% python3 -q
>>> import numpy as np
>>> np.set_printoptions(precision=2, suppress=True, linewidth=140, sign=" ")
>>> rd = lambda a: np.round(a, 2) + 0
>>> M = np.loadtxt("block2.csv", delimiter=",")
>>> M
array([[ 2.,  2.,  0.,  0.],
       [ 0.,  2.,  2.,  0.],
       [ 0.,  0.,  2.,  2.],
       [ 2.,  0.,  0.,  2.]])
>>> Uu, s, Vh = np.linalg.svd(M)
>>> V = Vh[:(s > 1e-8).sum()]
>>> rng = np.random.default_rng(68540)
>>> x = M[3] + -3 * M[2] + rng.integers(2) * np.eye(4)[0]
>>> x
array([ 2.,  0., -6., -4.])
>>> rd(V.T @ V)
array([[ 0.75,  0.25, -0.25,  0.25],
       [ 0.25,  0.75,  0.25, -0.25],
       [-0.25,  0.25,  0.75,  0.25],
       [ 0.25, -0.25,  0.25,  0.75]])
>>> A = np.load("data.npy")
>>> print(A)
[[ 2.  1.  0.  0.]
 [ 0.  2.  1.  0.]
 [ 0.  0.  2.  1.]
 [ 0.  0.  0.  2.]]
>>> x = np.array([8, 5, 1, 8])
>>> y = A @ x
>>> y
array([ 21.,  11.,  10.,  16.])
>>> rd(np.linalg.solve(A.T, A[0]))
array([ 1.,  0.,  0.,  0.])
>>> rd(np.linalg.solve(A, y))
array([ 8.,  5.,  1.,  8.])
>>> q, V = np.linalg.qr(A[:, :3])[0], np.linalg.qr(A[:, 3:])[0]
>>> s = np.linalg.svd(q.T @ V, compute_uv=False)
>>> rd(np.linalg.norm(q @ q.T - V @ V.T, 2))
np.float64(1.0)
>>> rd(np.degrees(np.arccos(s.clip(0, 1))))
array([ 63.43])
>>> mat = np.abs(np.array([[-6, 1, -5], [0, -1, 0], [4, 7, 1]])) + np.eye(3)
>>> mat = mat / mat.sum(axis=1, keepdims=True)
>>> print(rd(mat))
[[ 0.54  0.08  0.38]
 [ 0.    1.    0.  ]
 [ 0.31  0.54  0.15]]
>>> evals, V = np.linalg.eig(mat)
>>> rd(np.sort(np.linalg.eigvals(mat.T)))
array([-0.05,  0.74,  1.  ])
>>> rd(np.sort(np.linalg.eigvals(mat @ mat)))
array([ 0.  ,  0.55,  1.  ])
>>> rd(np.trace(np.linalg.pinv(M) @ M))
np.float64(3.0)
>>> K = np.loadtxt("dump.csv", delimiter=",")
>>> K
array([[ 0.2 ,  0.6 , -0.42],
       [ 2.6 ,  1.1 , -1.  ],
       [ 0.2 ,  0.8 , -0.75],
       [ 1.  ,  0.6 , -0.56],
       [ 0.3 ,  1.  , -1.01],
       [-0.6 ,  0.6 , -0.72],
       [ 0.  ,  0.4 , -0.5 ],
       [ 0.4 ,  0.3 , -0.27],
       [ 1.6 , -0.7 ,  0.81],
       [ 1.1 , -1.8 ,  2.  ],
       [ 0.1 ,  0.8 , -0.82],
       [ 3.2 ,  2.  , -1.95],
       [-0.4 , -0.5 ,  0.48],
       [ 2.1 , -0.7 ,  0.79],
       [ 0.1 ,  1.  , -0.73],
       [ 1.1 , -0.7 ,  0.91],
       [-0.7 ,  1.6 , -1.54],
       [ 1.2 , -1.8 ,  1.78],
       [-0.8 ,  0.5 , -0.44],
       [-1.1 ,  0.3 , -0.18],
       [ 1.  , -0.2 ,  0.14],
       [ 0.3 , -1.1 ,  1.04],
       [ 1.8 ,  0.2 , -0.21],
       [ 1.1 , -1.5 ,  1.45],
       [ 0.5 ,  1.1 , -0.98],
       [ 0.3 ,  0.2 , -0.28],
       [ 0.7 , -1.3 ,  1.33],
       [ 1.6 , -0.2 ,  0.27],
       [ 0.6 , -1.9 ,  1.86]])
>>> d = np.linalg.norm(K[:, None] - K[None], axis=-1)
>>> print(d.mean(axis=1).argmax())
11
>>> rd(d[:5, :5])
array([[ 0.  ,  2.52,  0.39,  0.81,  0.72],
       [ 2.52,  0.  ,  2.43,  1.73,  2.3 ],
       [ 0.39,  2.43,  0.  ,  0.85,  0.34],
       [ 0.81,  1.73,  0.85,  0.  ,  0.92],
       [ 0.72,  2.3 ,  0.34,  0.92,  0.  ]])
>>> d[22].round(6).argsort(kind="stable")[:4]
array([ 22,  27,   3,  20])
>>> np.flatnonzero(d[22] < d.mean() / 2)
array([  3,  20,  22,  27])
>>> np.linalg.matrix_rank(d ** 2)
np.int64(5)
>>> (d + 1e9 * np.eye(29)).round(6).argmin(axis=1)
array([  6,  11,  10,   7,  24,  18,   0,  25,  13,  17,   2,   1,  21,   8,  10,   8,   4,   9,   5,  18,  27,  26,  27,  17,   4,   7,
        23,  20,   9])
>>> Uu, s, Vh = np.linalg.svd(K)
>>> rd(s)
array([ 7.9 ,  6.37,  0.37])
>>> print(np.argmax(s[:-1] / (s[1:] + 1e-6)) + 1)
2
>>> B = Uu[:, :2] @ np.diag(s[:2]) @ Vh[:2]
>>> rd(np.abs(K - B).max())
np.float64(0.13)
>>> P = K @ np.linalg.solve(K.T @ K, K.T)
>>> rd(P @ K[:, 1])
array([ 0.6,  1.1,  0.8,  0.6,  1. ,  0.6,  0.4,  0.3, -0.7, -1.8,  0.8,  2. , -0.5, -0.7,  1. , -0.7,  1.6, -1.8,  0.5,  0.3, -0.2, -1.1,
        0.2, -1.5,  1.1,  0.2, -1.3, -0.2, -1.9])
>>> rd(np.diag(P))
array([ 0.11,  0.21,  0.03,  0.04,  0.04,  0.06,  0.05,  0.01,  0.09,  0.26,  0.03,  0.42,  0.01,  0.12,  0.27,  0.17,  0.1 ,  0.14,  0.04,
        0.11,  0.05,  0.05,  0.1 ,  0.11,  0.08,  0.03,  0.07,  0.06,  0.12])
>>> rd(np.linalg.eigvalsh(P))
array([ 0.,  0.,  0.,  0.,  0.,  0.,  0.,  0.,  0.,  0.,  0.,  0.,  0.,  0.,  0.,  0.,  0.,  0.,  0.,  0.,  0.,  0.,  0.,  0.,  0.,  0.,
        1.,  1.,  1.])
>>> gram = np.cov(K, rowvar=False)
>>> gram.shape
(3, 3)
>>> np.argsort(-K.std(axis=0).round(6), kind="stable")
array([ 1,  2,  0])
>>> np.argwhere(np.triu(np.abs(np.corrcoef(K.T)) > 0.8, 1))
array([[ 1,  2]])
>>> labels = K[:, 0] > np.median(K[:, 0])
>>> f = K[labels].mean(axis=0) - K[~labels].mean(axis=0)
>>> np.argsort(-np.abs(f).round(6), kind="stable")
array([ 0,  2,  1])
>>> J = np.load("run14.npy")
>>> print(rd(J))
[[ 1.    2.16  0.11  1.11]
 [ 1.    0.43 -1.05 -0.05]
 [ 1.    0.81 -0.8   0.2 ]
 [ 1.    3.59  1.06  2.06]
 [ 1.    1.89 -0.07  0.93]
 [ 1.    1.34 -0.44  0.56]
 [ 1.   -2.25 -2.83 -1.83]
 [ 1.    3.66  1.1   2.1 ]
 [ 1.    1.83 -0.11  0.89]
 [ 1.   -2.79 -3.19 -2.19]
 [ 1.   -1.61 -2.4  -1.4 ]
 [ 1.    7.05  3.36  4.36]
 [ 1.    4.38  1.58  2.58]
 [ 1.   -0.62 -1.75 -0.75]
 [ 1.    1.67 -0.22  0.78]
 [ 1.    4.21  1.47  2.47]
 [ 1.    5.34  2.23  3.23]
 [ 1.    0.13 -1.25 -0.25]
 [ 1.   -2.04 -2.7  -1.7 ]
 [ 1.    5.47  2.31  3.31]
 [ 1.   -1.18 -2.12 -1.12]
 [ 1.    0.83 -0.78  0.22]
 [ 1.   -2.15 -2.77 -1.77]
 [ 1.    0.87 -0.75  0.25]
 [ 1.   -0.49 -1.66 -0.66]
 [ 1.    0.68 -0.88  0.12]
 [ 1.   -0.82 -1.88 -0.88]
 [ 1.    2.26  0.17  1.17]]
>>> B = np.array([[3, -2], [0, 1], [-2, -3], [0, 2]])
>>> np.vstack([J, B.T]).shape
(30, 4)
>>> np.linalg.matrix_rank(J @ B)
np.int64(2)
>>> rd(np.einsum("ij->j", J))
array([ 28.  ,  34.61, -14.26,  13.74])
>>> np.linalg.matrix_rank(np.vstack([J, B.T]))
np.int64(4)
>>> gram = J.T @ J
>>> rd(np.diag(gram))
array([  28.  ,  222.08,   86.94,   86.43])
>>> (J @ J.T).shape
(28, 28)
>>> Uu, s, Vh = np.linalg.svd(J)
>>> rd(s)
array([ 19.12,   7.62,   0.  ,   0.  ])
>>> B = Uu[:, :2] @ np.diag(s[:2]) @ Vh[:2]
>>> np.linalg.matrix_rank(J, rtol=0.05)
np.int64(2)
>>> print(rd(B))
[[ 1.    2.16  0.11  1.11]
 [ 1.    0.43 -1.05 -0.05]
 [ 1.    0.81 -0.8   0.2 ]
 [ 1.    3.59  1.06  2.06]
 [ 1.    1.89 -0.07  0.93]
 [ 1.    1.34 -0.44  0.56]
 [ 1.   -2.25 -2.83 -1.83]
 [ 1.    3.66  1.1   2.1 ]
 [ 1.    1.83 -0.11  0.89]
 [ 1.   -2.79 -3.19 -2.19]
 [ 1.   -1.61 -2.4  -1.4 ]
 [ 1.    7.05  3.36  4.36]
 [ 1.    4.38  1.58  2.58]
 [ 1.   -0.62 -1.75 -0.75]
 [ 1.    1.67 -0.22  0.78]
 [ 1.    4.21  1.47  2.47]
 [ 1.    5.34  2.23  3.23]
 [ 1.    0.13 -1.25 -0.25]
 [ 1.   -2.04 -2.7  -1.7 ]
 [ 1.    5.47  2.31  3.31]
 [ 1.   -1.18 -2.12 -1.12]
 [ 1.    0.83 -0.78  0.22]
 [ 1.   -2.15 -2.77 -1.77]
 [ 1.    0.87 -0.75  0.25]
 [ 1.   -0.49 -1.66 -0.66]
 [ 1.    0.68 -0.88  0.12]
 [ 1.   -0.82 -1.88 -0.88]
 [ 1.    2.26  0.17  1.17]]
>>> print(rd(np.linalg.norm(J - B) / np.linalg.norm(J)))
0.0
>>> [round(float(x), 2) for x in np.linalg.svd(J, compute_uv=False)[:3]]
[19.12, 7.62, 0.0]
>>> print(rd(np.linalg.norm(J, 2) / np.linalg.norm(J)))
0.93
>>> Uu, s, Vh = np.linalg.svd(J)
>>> V = Vh[:(s > 1e-8).sum()]
>>> x = J[13] + 4 * J[18] + rng.integers(2) * np.eye(4)[0]
>>> rd(x)
array([  5.  ,  -8.8 , -12.53,  -7.53])
>>> rd(np.linalg.norm(x - V.T @ V @ x))
np.float64(0.0)
>>> print(rd(np.diag(V.T @ V)))
[ 0.45  0.68  0.63  0.24]
>>> print(np.allclose(V.T @ V @ x, x))
True
>>> B = np.array([[0, 3, 0, 3], [3, 3, 2, 1], [3, 1, 3, 3], [0, 1, 3, 2]])
>>> B[-1] = B[0]
>>> F = B + 0.1 * np.eye(4)
>>> F
array([[ 0.1,  3. ,  0. ,  3. ],
       [ 3. ,  3.1,  2. ,  1. ],
       [ 3. ,  1. ,  3.1,  3. ],
       [ 0. ,  3. ,  0. ,  3.1]])
>>> def softmax(z):
...     e = np.exp(z - z.max(axis=-1, keepdims=True))
...     return e / e.sum(axis=-1, keepdims=True)
... 
>>> print(rd(softmax(F).sum(axis=1)))
[ 1.  1.  1.  1.]
>>> S = F @ F.T / np.sqrt(4)
>>> rd(softmax(S + np.triu(np.full(S.shape, -np.inf), 1)))
array([[ 1.  ,  0.  ,  0.  ,  0.  ],
       [ 0.  ,  1.  ,  0.  ,  0.  ],
       [ 0.  ,  0.03,  0.97,  0.  ],
       [ 0.44,  0.02,  0.02,  0.51]])
>>> softmax(S).round(6).argmax(axis=1)
array([ 3,  1,  2,  3])
